>>> import numpy as np
>>> np.set_printoptions(precision=1, suppress=True, linewidth=140)
>>> B = np.array([[-1, -1, -2, 2, 0],
...     [0, -1, -2, 1, -1],
...     [-2, -3, -1, -2, -1],
...     [0, 0, 2, 3, -2],
...     [3, -2, 1, 3, -2]])
>>> mat = np.tril(B)
>>> print(mat)
[[-1  0  0  0  0]
 [ 0 -1  0  0  0]
 [-2 -3 -1  0  0]
 [ 0  0  2  3  0]
 [ 3 -2  1  3 -2]]
>>> w1 = np.array([[2, 2, 2, 0],
...     [0, 0, 2, 2],
...     [0, -1, 2, -1],
...     [0, 0, 0, 0],
...     [-1, -1, -2, 2]])
>>> beta = np.array([2, 1, -1, -1])
>>> H = np.maximum(mat @ w1 + beta, 0)
>>> print((H > 0).mean(axis=0))
[0.6 0.4 0.4 0. ]
>>> basis = np.array([[5, 3, 7], [5, 2, 1], [2, 5, 8], [6, 2, 0]])
>>> print((H @ basis).round(6).argmax(axis=1))
[0 0 0 2 2]
>>> evals, V = np.linalg.eig(mat)
>>> print(np.sort(np.linalg.eigvals(mat.T)))
[-2. -1. -1. -1.  3.]
>>> print(mat @ V[:, 0] - evals[0] * V[:, 0])
[0. 0. 0. 0. 0.]
>>> print(np.sort(np.linalg.eigvals(np.linalg.inv(mat))))
[-1.  -1.  -1.  -0.5  0.3]
>>> print(np.sort(np.linalg.eigvals(mat @ mat)))
[1. 1. 1. 4. 9.]
>>> print(evals)
[-2.  3. -1. -1. -1.]
>>> print(np.linalg.matrix_rank(mat - mat[0, 0] * np.eye(5)))
3
>>> U, sv = np.linalg.svd(mat)
Traceback (most recent call last):
  File "<python-input-18>", line 1, in <module>
    U, sv = np.linalg.svd(mat)
    ^^^^^
ValueError: too many values to unpack (expected 2)
>>> U, sv, vt = np.linalg.svd(mat, full_matrices=False)
>>> print(np.allclose(U * sv @ vt, mat))
True
>>> print(U.shape, sv.shape, vt.shape)
(5, 5) (5,) (5, 5)
>>> print(np.round(U.T @ mat @ vt.T, 1) + 0)
[[5.8 0.  0.  0.  0. ]
 [0.  3.9 0.  0.  0. ]
 [0.  0.  2.7 0.  0. ]
 [0.  0.  0.  0.5 0. ]
 [0.  0.  0.  0.  0.2]]
>>> E = np.load("w.npy")
>>> print(E)
[[  6.2  11.3  15.3]
 [  4.3 -18.4   6.5]
 [ -0.3 -11.4  16.4]
 [ 12.6  14.   -6.7]
 [-11.8  -8.5  13.7]
 [ 19.8   1.2   2.4]
 [ 14.8  12.6  -4.5]
 [ 15.2  -9.7  -8.7]
 [  4.8  -1.  -19.4]
 [ 15.2   4.5  12.2]
 [  2.1 -11.2  16.4]
 [ 15.6  -3.7 -12. ]
 [ 18.1   8.3   2.2]
 [ -5.4 -14.1 -13.1]
 [-15.2  10.5   7.6]
 [ 10.5   0.4 -17. ]
 [ 14.5  -7.6 -11.5]
 [ 10.8 -16.6   3. ]
 [ 13.4   8.7 -12. ]
 [-13.5 -11.7   9. ]
 [  1.6 -14.5 -13.6]
 [ 18.5  -5.6  -5.1]
 [-17.9   6.3   6.4]]
>>> cen = E - E.mean(axis=0)
>>> V = np.linalg.svd(cen)[2][:1]
>>> B = cen - cen @ V.T @ V
>>> print(np.cov(cen @ V.T, rowvar=False))
187.80259787178818
>>> print(round(np.linalg.norm(B) / np.linalg.norm(cen), 1))
0.7
